>>> import numpy as np
>>> from numpy import linalg as LA
>>> np.set_printoptions(suppress=True, linewidth=120)
>>> tidy = lambda a: np.round(a, 3) + 0
>>> data = np.array([[0, 1, 1], [1, 0, 1], [1, 1, 0]])
>>> tidy(LA.eigvals(data).sum().real)
np.float64(0.0)
>>> tidy(LA.det(2 * data)), tidy(LA.det(data))
(np.float64(16.0), np.float64(2.0))
>>> tidy(LA.eigvals(data))
array([-1.,  2., -1.])
>>> np.all(LA.eigvalsh(data) > 0)
np.False_
>>> try:
...     LA.cholesky(data)
... except LA.LinAlgError as e:
...     print(repr(e))
... 
LinAlgError('Matrix is not positive definite')
>>> evals, evecs = LA.eig(data)
>>> tidy(np.sort(LA.eigvals(data.T)))
array([-1., -1.,  2.])
>>> tidy(evals)
array([-1.,  2., -1.])
>>> tidy(np.sort(LA.eigvals(data @ data)))
array([1., 1., 4.])
>>> tidy(LA.det(data))
np.float64(2.0)
>>> np.trace(data)
np.int64(0)
>>> np.allclose(data, data.T)
True
>>> data @ data
array([[2, 1, 1],
       [1, 2, 1],
       [1, 1, 2]])
>>> (data + data.T) / 2
array([[0., 1., 1.],
       [1., 0., 1.],
       [1., 1., 0.]])
>>> LA.matrix_power(data, 3)
array([[2, 3, 3],
       [3, 2, 3],
       [3, 3, 2]])
>>> tidy(np.sort(np.abs(LA.eigvals(data))))
array([1., 1., 2.])
>>> evals, evecs = LA.eigh(data)
>>> vec = np.array([3, -5, -3])
>>> np.abs(data).sum(axis=1).max(), tidy(np.abs(evals).max())
(np.int64(2), np.float64(2.0))
>>> tidy(evecs * np.maximum(evals, 0) @ evecs.T)
array([[0.667, 0.667, 0.667],
       [0.667, 0.667, 0.667],
       [0.667, 0.667, 0.667]])
>>> tidy(evecs * np.abs(evals) @ evecs.T)
array([[1.333, 0.333, 0.333],
       [0.333, 1.333, 0.333],
       [0.333, 0.333, 1.333]])
>>> X = np.array([[-2, -2, 4], [2, 2, -4], [3, 3, -6]])
>>> X
array([[-2, -2,  4],
       [ 2,  2, -4],
       [ 3,  3, -6]])
>>> r = LA.matrix_rank(X)
>>> r
np.int64(1)
>>> ns = LA.svd(X)[2][r:].T
>>> [int(LA.matrix_rank(np.delete(X, i, axis=0))) for i in range(3)]
[1, 1, 1]
>>> [int(LA.matrix_rank(X[:, :j + 1])) for j in range(3)]
[1, 1, 1]
>>> np.allclose(X @ ns, 0)
True
>>> LA.matrix_rank(X.T @ X), LA.matrix_rank(X @ X.T)
(np.int64(1), np.int64(1))
>>> tidy(X @ ns)
array([[0., 0.],
       [0., 0.],
       [0., 0.]])
>>> ns.shape
(3, 2)
>>> left, s, Vh = LA.svd(X)
>>> tidy(s)
array([10.1,  0. ,  0. ])
>>> np.argmax(s[:-1] / (s[1:] + 1e-6)) + 1
np.int64(1)
>>> M2 = left[:, :1] @ np.diag(s[:1]) @ Vh[:1]
>>> tidy(LA.norm(X - M2) / LA.norm(X))
np.float64(0.0)
>>> tidy(LA.norm(X - M2, 2)), tidy(s[1])
(np.float64(0.0), np.float64(0.0))
>>> vec = np.array([2, 0, 4])
>>> LA.norm(X @ vec) <= LA.norm(X, 2) * LA.norm(vec) + 1e-9
np.True_
>>> X @ np.ones(3)
array([0., 0., 0.])
>>> X @ vec
array([ 12, -12, -18])
>>> tidy(X @ LA.pinv(X) @ X)
array([[-2., -2.,  4.],
       [ 2.,  2., -4.],
       [ 3.,  3., -6.]])
>>> LA.lstsq(X[:-1].T, X[-1])[2]
np.int32(1)
>>> r0 = np.array([3, 3, 3])
>>> M2 = data + np.outer(r0, np.eye(3)[1])
>>> LA.matrix_rank(LA.inv(M2) - LA.inv(data), tol=1e-8)
np.int64(1)
>>> LA.matrix_rank(M2 - data)
np.int64(1)
>>> m1 = np.loadtxt("m.csv", delimiter=",")
>>> tidy(m1)
array([[-0.41 , -0.84 , -0.124],
       [ 0.469, -0.072, -0.878],
       [-0.762,  0.469, -0.439],
       [ 0.176,  0.264,  0.147]])
>>> proj = m1 @ LA.solve(m1.T @ m1, m1.T)
>>> LA.matrix_rank(np.eye(4) - proj)
np.int64(1)
>>> tidy(np.trace(proj))
np.float64(3.0)
>>> data @ (-1.0) ** np.arange(3)
array([0., 2., 0.])
>>> (data @ data)[0]
array([2, 1, 1])
>>> tidy(m1.T @ m1)
array([[1., 0., 0.],
       [0., 1., 0.],
       [0., 0., 1.]])
>>> tidy(LA.norm(m1, axis=0))
array([1., 1., 1.])
>>> r0 = np.array([2, 2, 3])
>>> tidy(np.array([np.convolve(row, r0, "same") for row in m1]))
array([[-2.5  , -3.159, -2.768],
       [ 0.794, -0.492, -1.971],
       [-0.586, -2.227,  0.528],
       [ 0.879,  1.349,  1.085]])
>>> tidy(np.polyval(r0, m1[0]))
array([2.516, 2.731, 2.783])
>>> M2 = np.array([[1, 1], [1, -1]])
>>> rng = np.random.default_rng(84)
>>> F = np.kron(M2, np.kron(M2, M2))[rng.permutation(8)][:3]
>>> F
array([[ 1,  1,  1,  1,  1,  1,  1,  1],
       [ 1, -1, -1,  1, -1,  1,  1, -1],
       [ 1,  1, -1, -1,  1,  1, -1, -1]])
>>> blk = np.stack([F, 3 * F, F[::-1]])
>>> tidy(LA.norm(blk, axis=(1, 2)))
array([ 4.899, 14.697,  4.899])
>>> blk.sum(axis=0)
array([[ 5,  5,  3,  3,  5,  5,  3,  3],
       [ 5, -5, -5,  5, -5,  5,  5, -5],
       [ 5,  5, -3, -3,  5,  5, -3, -3]])
>>> LA.matrix_rank(blk)
array([3, 3, 3])
>>> (blk @ F.T).shape
(3, 3, 3)
>>> M2 = F[0, 0] * F[1:] - np.outer(F[1:, 0], F[0])
>>> M2
array([[ 0, -2, -2,  0, -2,  0,  0, -2],
       [ 0,  0, -2, -2,  0,  0, -2, -2]])
>>> np.flatnonzero(~M2.round(6).any(axis=1))
array([], dtype=int64)
>>> W0 = np.array([[1, -1, 1], [1, 2, 0], [-2, 0, 0], [0, -2, 0], [1, -3, 3]])
>>> W0[:, 1] = 2 * W0[:, 2]
>>> W0
array([[ 1,  2,  1],
       [ 1,  0,  0],
       [-2,  0,  0],
       [ 0,  0,  0],
       [ 1,  6,  3]])
>>> left, s, Vh = LA.svd(W0)
>>> evecs = Vh[:(s > 1e-8).sum()]
>>> vec = W0[4] + 4 * W0[2] + rng.integers(2) * np.eye(3)[0]
>>> vec
array([-6.,  6.,  3.])
>>> tidy(np.diag(evecs.T @ evecs))
array([1. , 0.8, 0.2])
>>> tidy(evecs.T @ evecs)
array([[1. , 0. , 0. ],
       [0. , 0.8, 0.4],
       [0. , 0.4, 0.2]])
>>> np.allclose(evecs.T @ evecs @ vec, vec)
True
>>> tidy(LA.norm(W0, 2) / LA.norm(W0))
np.float64(0.953)
>>> [round(float(x), 3) for x in LA.svd(W0, compute_uv=False)[:3]]
[7.196, 2.283, 0.0]
>>> np.argsort(-LA.norm(W0, axis=0).round(6), kind="stable")[:3]
array([1, 2, 0])
>>> r = LA.matrix_rank(W0)
>>> r
np.int64(2)
>>> ns = LA.svd(W0)[2][r:].T
>>> [int(LA.matrix_rank(W0[:i])) for i in range(1, len(W0) + 1)]
[1, 2, 2, 2, 2]
>>> tidy(ns @ ns.T)
array([[ 0. ,  0. ,  0. ],
       [ 0. ,  0.2, -0.4],
       [ 0. , -0.4,  0.8]])
>>> [int(LA.matrix_rank(W0[:, :j + 1])) for j in range(3)]
[1, 2, 2]
>>> LA.matrix_rank(W0.T @ W0), LA.matrix_rank(W0 @ W0.T)
(np.int64(2), np.int64(2))
>>> E = np.loadtxt("block6.csv", delimiter=",")
>>> E
array([[1.   , 0.7  , 0.49 , 0.343, 0.24 ],
       [0.7  , 1.   , 0.7  , 0.49 , 0.343],
       [0.49 , 0.7  , 1.   , 0.7  , 0.49 ],
       [0.343, 0.49 , 0.7  , 1.   , 0.7  ],
       [0.24 , 0.343, 0.49 , 0.7  , 1.   ]])
>>> M2 = E + rng.integers(-2, 3, (5, 1)) @ rng.integers(-2, 3, (1, 5))
>>> tidy(M2)
array([[ 0.   , -1.3  ,  1.49 , -1.657,  1.24 ],
       [-0.3  , -1.   ,  1.7  , -1.51 ,  1.343],
       [-0.51 , -1.3  ,  2.   , -1.3  ,  1.49 ],
       [ 1.343,  2.49 , -0.3  ,  3.   , -0.3  ],
       [ 0.24 ,  0.343,  0.49 ,  0.7  ,  1.   ]])
>>> np.abs(M2 - E).sum(axis=1)
array([7., 7., 7., 7., 0.])
>>> LA.matrix_rank(M2 - E, tol=1e-8)
np.int64(1)
>>> tidy(LA.svd(M2 - E, compute_uv=False))
array([6.633, 0.   , 0.   , 0.   , 0.   ])
>>> M2 = E / LA.norm(E, axis=1, keepdims=True)
>>> cov = M2 @ M2.T
>>> (np.abs(cov) > 0.9).astype(int)
array([[1, 1, 0, 0, 0],
       [1, 1, 1, 0, 0],
       [0, 1, 1, 1, 0],
       [0, 0, 1, 1, 1],
       [0, 0, 0, 1, 1]])
>>> np.argwhere(np.triu(np.abs(cov) > 0.95, 1))
array([], shape=(0, 2), dtype=int64)
>>> tidy(LA.norm(M2, axis=1))
array([1., 1., 1., 1., 1.])
>>> tidy(np.degrees(np.arccos(np.clip(cov[1, 4], -1, 1))))
np.float64(43.14)
>>> tidy(cov)
array([[1.   , 0.945, 0.844, 0.73 , 0.63 ],
       [0.945, 1.   , 0.94 , 0.834, 0.73 ],
       [0.844, 0.94 , 1.   , 0.94 , 0.844],
       [0.73 , 0.834, 0.94 , 1.   , 0.945],
       [0.63 , 0.73 , 0.844, 0.945, 1.   ]])
>>> vec = np.array([2, -1, 0, 2, 0])
>>> h = np.maximum(cov @ vec, 0)
>>> np.flatnonzero(h > 1e-9)
array([0, 1, 2, 3, 4])
>>> tidy(np.tanh(cov @ vec))
array([0.987, 0.988, 0.99 , 0.99 , 0.984])
>>> tidy(np.maximum(cov @ (3 * vec), 0))
array([7.545, 7.672, 7.885, 7.875, 7.258])
>>> tidy(cov.T @ h)
array([10.589, 11.358, 11.665, 11.349, 10.568])
>>> LA.norm(E, axis=1).argmax()
np.int64(2)
>>> tidy(LA.norm(E) ** 2 / LA.norm(E, 2) ** 2)
np.float64(1.137)
>>> tidy(E[1] @ E[0])
np.float64(1.993)
>>> tidy(LA.norm(E, axis=0))
array([1.38 , 1.529, 1.569, 1.529, 1.38 ])
>>> tidy(LA.norm(E, "nuc"))
np.float64(5.0)
>>> r0 = np.array([-8, 9])
>>> arr = np.array([np.roll(r0, i) for i in range(2)])
>>> arr
array([[-8,  9],
       [ 9, -8]])
>>> cov = arr.T @ arr
>>> np.allclose(cov, cov.T)
True
>>> np.trace(cov), (arr ** 2).sum()
(np.int64(290), np.int64(290))
>>> left, s, Vh = LA.svd(arr)
>>> tidy(s)
array([17.,  1.])
>>> np.argmax(s[:-1] / (s[1:] + 1e-6)) + 1
np.int64(1)
>>> M2 = left[:, :1] @ np.diag(s[:1]) @ Vh[:1]
>>> LA.matrix_rank(M2)
np.int64(1)
>>> tidy(LA.norm(arr - M2, 2)), tidy(s[1])
(np.float64(1.0), np.float64(1.0))
>>> LA.matrix_rank(arr, rtol=0.05)
np.int64(2)
>>> tidy(M2)
array([[-8.5,  8.5],
       [ 8.5, -8.5]])
>>> K = np.array([[5, 1, 2, 2, 1], [5, 1, 2, 4, 1], [2, 4, 2, 4, 0]])
>>> K
array([[5, 1, 2, 2, 1],
       [5, 1, 2, 4, 1],
       [2, 4, 2, 4, 0]])
>>> vec = np.array([2, -2, -3, 0, 1])
>>> K @ np.ones(5)
array([11., 13., 12.])
>>> (K @ vec).argmax()
np.int64(0)
>>> K @ np.eye(5)[2]
array([2., 2., 2.])
>>> np.sign((K @ vec).round(6))
array([ 1,  1, -1])
>>> K @ (2 * vec)
array([  6,   6, -20])
>>> (K * vec).sum(axis=1)
array([  3,   3, -10])
